$ ipython --no-banner

In [1]: import numpy as np

In [2]: np.set_printoptions(precision=2, suppress=True, linewidth=200, floatmode="fixed")

In [3]: def rd(a):
   ...:     return np.round(a, 2) + 0
   ...: 

In [4]: M = np.cumsum(np.array([[-2, -2, -1],
   ...:     [-2, 3, 2],
   ...:     [-1, -2, -2],
   ...:     [-1, 0, -3],
   ...:     [2, 1, -1],
   ...:     [-1, -3, -1],
   ...:     [-2, -2, 1],
   ...:     [3, -2, 1],
   ...:     [2, -2, 0],
   ...:     [-2, 2, -3],
   ...:     [-3, 3, 2],
   ...:     [-1, 1, -2],
   ...:     [0, 3, 1],
   ...:     [-3, 3, 1],
   ...:     [1, 1, 1],
   ...:     [-2, 2, 3]]), axis=0)

In [5]: print(M)
[[ -2  -2  -1]
 [ -4   1   1]
 [ -5  -1  -1]
 [ -6  -1  -4]
 [ -4   0  -5]
 [ -5  -3  -6]
 [ -7  -5  -5]
 [ -4  -7  -4]
 [ -2  -9  -4]
 [ -4  -7  -7]
 [ -7  -4  -5]
 [ -8  -3  -7]
 [ -8   0  -6]
 [-11   3  -5]
 [-10   4  -4]
 [-12   6  -1]]

In [6]: Y = np.c_[M[:, :2] @ np.array([[2, -2], [-3, 3]]), np.array([3, 4, 1, 2, 5, 1, 4, 5, 2, 4, 3, 2, 2, 5, 4, 1])]

In [7]: print(Y)
[[  2  -2   3]
 [-11  11   4]
 [ -7   7   1]
 [ -9   9   2]
 [ -8   8   5]
 [ -1   1   1]
 [  1  -1   4]
 [ 13 -13   5]
 [ 23 -23   2]
 [ 13 -13   4]
 [ -2   2   3]
 [ -7   7   2]
 [-16  16   2]
 [-31  31   5]
 [-32  32   4]
 [-42  42   1]]

In [8]: print(np.linalg.matrix_rank(np.c_[M, Y]))
4

In [9]: print(rd(np.linalg.lstsq(M, Y[:, 0])[0]))
[ 2.00 -3.00  0.00]

In [10]: cen = (M - M.mean(axis=0)) / M.std(axis=0)

In [11]: print(np.argwhere(np.abs(cen) > 2))
[[1 2]]

In [12]: print(rd(cen.std(axis=0)))
[1.00 1.00 1.00]

In [13]: b = np.linalg.lstsq(np.delete(cen, 1, axis=1), cen[:, 1])[0]

In [14]: print(np.abs(b).argmax())
0

In [15]: print(rd(b))
[-0.77  0.49]

In [16]: print(rd(1 - np.var(cen[:, 1] - np.delete(cen, 1, axis=1) @ b)))
0.72

In [17]: x = np.array([0, -2, 1])

In [18]: rhs = M @ x

In [19]: print(rd(np.linalg.lstsq(M, rhs)[0]))
[ 0.00 -2.00  1.00]

In [20]: print(rhs)
[  3  -1   1  -2  -5   0   5  10  14   7   3  -1  -6 -11 -12 -13]

In [21]: print(rd(np.linalg.pinv(M) @ M))
[[1.00 0.00 0.00]
 [0.00 1.00 0.00]
 [0.00 0.00 1.00]]

In [22]: rng = np.random.default_rng(48716)

In [23]: rhs = rhs + 0.3 * rng.normal(size=16)

In [24]: print(rd(rhs))
[  2.78  -1.05   0.53  -2.13  -5.59   0.08   4.98   9.84  13.42   6.70   2.45  -0.87  -5.53 -11.19 -12.30 -13.17]

In [25]: b, *_ = np.linalg.lstsq(M, rhs)

In [26]: print([round(float(np.linalg.norm(np.linalg.solve(M.T @ M + lam * np.eye(3), M.T @ rhs))), 2) for lam in (0, 1, 10, 100)])
[2.18, 2.14, 1.88, 1.22]

In [27]: cen = M - M.mean(axis=0)

In [28]: Uu, s, VT = np.linalg.svd(cen, full_matrices=False)

In [29]: print(np.abs(VT[0]).argmax())
1

In [30]: print(np.abs(Uu[:, 0]).argmax())
15

In [31]: print(rd(s))
[18.63 10.36  4.57]

In [32]: print(np.searchsorted(np.cumsum(s ** 2) / (s ** 2).sum(), 0.9) + 1)
2

In [33]: print((np.sign(Uu[:, 0]) == np.sign(Uu[0, 0])).astype(int))
[1 0 0 0 0 1 1 1 1 1 1 1 0 0 0 0]

In [34]: print(rd((s ** 2).sum() ** 2 / (s ** 4).sum()))
1.71

In [35]: print(cen.mean(axis=0))
[0.00 0.00 0.00]

In [36]: print(rd(s ** 2 / (s ** 2).sum()))
[0.73 0.23 0.04]

In [37]: r0, r1 = M[0], M[8]

In [38]: print(r0 @ r0)
9

In [39]: p = (r0 @ r1) / (r0 @ r0) * r0

In [40]: print(rd(p))
[-5.78 -5.78 -2.89]

In [41]: print(np.linalg.matrix_rank(np.outer(r0, r1)))
1

In [42]: m1 = np.load("sample16.npy")

In [43]: print(m1)
[[  0  -2   8]
 [ -2  -3  11]
 [ -2  -1  11]
 [  2   8  12]
 [  1   2   3]
 [ -4   0   1]
 [-12  -5   8]
 [-10  -5  13]
 [ -8 -10  13]
 [-11 -11   6]
 [-15  -6   9]
 [ -8 -12   3]
 [ -2  -3   7]
 [ -2  -8  11]
 [ -2 -12  18]
 [ -6 -17  24]]

In [44]: cen = (m1 - m1.mean(axis=0)) / m1.std(axis=0)

In [45]: print(rd(cen.std(axis=0)))
[1.00 1.00 1.00]

In [46]: b = np.linalg.lstsq(np.delete(cen, 0, axis=1), cen[:, 0])[0]

In [47]: print(rd(b))
[0.64 0.31]

In [48]: print(rd(1 - np.var(cen[:, 0] - np.delete(cen, 0, axis=1) @ b)))
0.33

In [49]: O, _ = np.linalg.qr(np.array([[0.5, -1.1, 0.5], [-0.4, -1.1, 0.9], [0.0, 0.0, -1.0]]))

In [50]: A = O[:, :3]

In [51]: print(rd(A))
[[-0.78  0.62  0.00]
 [ 0.62  0.78  0.00]
 [ 0.00  0.00  1.00]]

In [52]: print(rd(A @ A))
[[1.00 0.00 0.00]
 [0.00 1.00 0.00]
 [0.00 0.00 1.00]]

In [53]: print(rd(np.linalg.det(A)))
-1.0

In [54]: r0 = np.array([3, 3])

In [55]: print(rd(np.correlate(A[1], A[0], "full")))
[ 0.00  0.39  0.00 -0.61  0.00]

In [56]: print(rd(np.array([np.convolve(row, r0, "same") for row in A])))
[[-2.34 -0.47  1.87]
 [ 1.87  4.22  2.34]
 [ 0.00  0.00  3.00]]

In [57]: print(rd(np.polyval(r0, A[1])))
[4.87 5.34 3.00]

In [58]: print(rd(np.cross(A[1, :3], A[0, :3])))
[0.00 0.00 1.00]

In [59]: print(rd(np.convolve(A[1], r0)))
[1.87 4.22 2.34 0.00]

In [60]: print(np.einsum("ij,ji->", A, A))
3.0

In [61]: print(rd(np.linalg.eigvals(A).sum().real))
1.0

In [62]: print(rd(np.linalg.det(2 * A)), rd(np.linalg.det(A)))
-8.0 -1.0

In [63]: print(rd(np.linalg.det(A.T)))
-1.0

In [64]: r0 = np.array([-6, -6, -9]) + 0.5

In [65]: E = np.outer(r0, r0) / (r0 @ r0)

In [66]: print(rd(E))
[[0.23 0.23 0.35]
 [0.23 0.23 0.35]
 [0.35 0.35 0.54]]

In [67]: print(np.linalg.matrix_rank(E, rtol=0.1))
1

In [68]: print(rd(np.linalg.norm(E, 2) / np.linalg.norm(E)))
1.0

In [69]: print(np.linalg.cond(E) > 100)
True

In [70]: Uu, s, VT = np.linalg.svd(E, full_matrices=False)

In [71]: print(np.sqrt((s ** 2).sum()), rd(np.linalg.norm(E)))
1.0 1.0

In [72]: print((s > 1e-8).sum())
1

In [73]: print(rd(Uu.T @ Uu))
[[1.00 0.00 0.00]
 [0.00 1.00 0.00]
 [0.00 0.00 1.00]]

In [74]: mat = np.loadtxt("layer17.csv", delimiter=",")

In [75]: print(rd(mat))
[[ 0.01  0.03 -0.07]
 [ 0.03  0.20 -0.40]
 [-0.07 -0.40  0.80]]

In [76]: Uu, s, VT = np.linalg.svd(mat)

In [77]: evecs = VT[:(s > 1e-8).sum()]

In [78]: x = mat[0] + -2 * mat[2] + rng.integers(2) * np.eye(3)[0]

In [79]: print(rd(x))
[ 1.14  0.83 -1.66]

In [80]: print(rd(evecs.T @ evecs))
[[ 0.01  0.03 -0.07]
 [ 0.03  0.20 -0.40]
 [-0.07 -0.40  0.80]]

In [81]: print(rd(np.diag(evecs.T @ evecs)))
[0.01 0.20 0.80]

In [82]: ev, evecs = np.linalg.eigh(mat)

In [83]: print(rd(np.linalg.eigvalsh(mat + 5 * np.eye(3))))
[5.00 5.00 6.00]

In [84]: print(rd(np.linalg.eigvalsh(mat @ mat)))
[0.00 0.00 1.00]

In [85]: print(np.abs(evecs[:, -1]).round(6).argmax())
2

In [86]: print(rd(np.linalg.svd(mat, compute_uv=False)))
[1.00 0.00 0.00]

In [87]: print(rd(ev))
[0.00 0.00 1.00]

In [88]: print(np.unique(ev.round(6) + 0, return_counts=True)[1])
[2 1]

In [89]: print(rd(np.abs(evecs[:, -1])))
[0.07 0.45 0.89]

In [90]: print(rd(ev.sum()), rd(np.trace(mat)))
1.0 1.0

In [91]: Uu, s, VT = np.linalg.svd(mat)

In [92]: print(np.argmax(s[:-1] / (s[1:] + 1e-6)) + 1)
1

In [93]: print(rd(s))
[1.00 0.00 0.00]

In [94]: Y = Uu[:, :1] @ np.diag(s[:1]) @ VT[:1]

In [95]: print(np.linalg.matrix_rank(Y))
1

In [96]: print(rd(Y))
[[ 0.01  0.03 -0.07]
 [ 0.03  0.20 -0.40]
 [-0.07 -0.40  0.80]]

In [97]: print(rd(np.linalg.norm(mat - Y, 2)), rd(s[1]))
0.0 0.0

In [98]: Y = np.array([[-0.8, 0.8], [-0.4, -0.4], [-0.3, -0.3]])

In [99]: cent = np.array([[0.9, -0.4, 0.7], [-0.3, 1.1, -0.4]])

In [100]: data = Y @ cent

In [101]: print(rd(data))
[[-0.96  1.20 -0.88]
 [-0.24 -0.28 -0.12]
 [-0.18 -0.21 -0.09]]

In [102]: print(np.argsort(-np.linalg.norm(data, axis=0).round(6), kind="stable")[:3])
[1 0 2]

In [103]: print(np.linalg.cond(data) > 100)
True

In [104]: print(np.linalg.matrix_rank(data, rtol=0.1))
2

In [105]: print(rd(np.linalg.norm(data, 2) / np.linalg.norm(data)))
0.96

In [106]: print(rd(np.trace(data)))
-1.33

In [107]: print(rd((data - data.T) / 2))
[[ 0.00  0.72 -0.35]
 [-0.72  0.00  0.05]
 [ 0.35 -0.05  0.00]]

In [108]: print(rd((data + data.T) / 2))
[[-0.96  0.48 -0.53]
 [ 0.48 -0.28 -0.16]
 [-0.53 -0.16 -0.09]]

In [109]: print(rd(np.sort(np.abs(np.linalg.eigvals(data)))))
[0.00 0.70 0.70]

In [110]: print(np.allclose(data @ data.T, data.T @ data))
False

In [111]: t3 = np.stack([E, 2 * E, E[::-1]])

In [112]: print(rd(np.linalg.norm(t3, axis=(1, 2))))
[1.00 2.00 1.00]

In [113]: print(t3.shape)
(3, 3, 3)

In [114]: print((t3 @ E.T).shape)
(3, 3, 3)

In [115]: print(rd(np.einsum("bij,cij->bc", t3, t3)))
[[1.00 2.00 0.93]
 [2.00 4.00 1.86]
 [0.93 1.86 1.00]]

In [116]: print(rd(t3.sum(axis=0)))
[[1.04 1.04 1.60]
 [0.91 0.91 1.41]
 [1.28 1.28 1.98]]

In [117]: print(rd(np.linalg.det(t3)))
[0.00 0.00 0.00]

In [118]: print(np.linalg.matrix_rank(t3))
[1 1 1]

In [119]: print(rd(np.kron(np.eye(2, dtype=int), data)))
[[-0.96  1.20 -0.88  0.00  0.00  0.00]
 [-0.24 -0.28 -0.12  0.00  0.00  0.00]
 [-0.18 -0.21 -0.09  0.00  0.00  0.00]
 [ 0.00  0.00  0.00 -0.96  1.20 -0.88]
 [ 0.00  0.00  0.00 -0.24 -0.28 -0.12]
 [ 0.00  0.00  0.00 -0.18 -0.21 -0.09]]

In [120]: print(rd(np.linalg.det(data[::-1])))
0.0

In [121]: K, _ = np.linalg.qr(np.array([[1.4, -0.9, 0.8], [-0.6, 1.3, 0.8], [-1.0, 0.1, -2.2]]))

In [122]: print(rd(K))
[[-0.77  0.00  0.64]
 [ 0.33 -0.86  0.39]
 [ 0.55  0.51  0.66]]

In [123]: def softmax(z):
     ...:     e = np.exp(z - z.max(axis=-1, keepdims=True))
     ...:     return e / e.sum(axis=-1, keepdims=True)
     ...: 

In [124]: print(rd(softmax(10 * M[6])))
[0.00 0.50 0.50]

In [125]: scores = M @ M.T / np.sqrt(3)

In [126]: print(softmax(scores).round(6).argmax(axis=1))
[ 6 15 13 13 13 11 11  9  8  9 11 11 13 13 15 15]

In [127]: Y = data / np.sqrt((data ** 2).mean(axis=1, keepdims=True))

In [128]: print(rd(Y[0]))
[-0.94  1.17 -0.86]

In [129]: print(rd(np.linalg.norm(Y, axis=1)))
[1.73 1.73 1.73]

In [130]: W1 = np.array([[1, 5, 0, 1], [2, 5, 3, 5], [4, 1, 1, 5]])

In [131]: b = np.array([-2, 0, 0, -3])

In [132]: hid = np.maximum(K @ W1 + b, 0)

In [133]: print(np.linalg.matrix_rank(hid))
2

In [134]: cent = np.array([[-2, -5], [2, 5], [-3, 4], [0, 5]])

In [135]: print(W1 @ cent)
[[ 8 25]
 [-3 52]
 [-9 14]]

In [136]: print(rd(hid @ cent))
[[-1.90  2.53]
 [ 0.00  0.00]
 [ 0.91 44.60]]

In [137]: print(rd(np.linalg.eigvals(K).sum().real))
-0.97

In [138]: print(rd(np.kron(np.eye(2, dtype=int), K)))
[[-0.77  0.00  0.64  0.00  0.00  0.00]
 [ 0.33 -0.86  0.39  0.00  0.00  0.00]
 [ 0.55  0.51  0.66  0.00  0.00  0.00]
 [ 0.00  0.00  0.00 -0.77  0.00  0.64]
 [ 0.00  0.00  0.00  0.33 -0.86  0.39]
 [ 0.00  0.00  0.00  0.55  0.51  0.66]]

In [139]: print(rd(np.einsum("ii->", K)))
-0.97

In [140]: x = np.array([0, 5, 2])

In [141]: rhs = K @ x

In [142]: print(rd(rhs))
[ 1.27 -3.51  3.88]

In [143]: print(rd(np.linalg.solve(K, rhs + K[:, 0])))
[1.00 5.00 2.00]

In [144]: print(rd(np.linalg.solve(K, -1 * rhs)))
[ 0.00 -5.00 -2.00]

In [145]: print(rd(np.linalg.solve(K, rhs)))
[0.00 5.00 2.00]
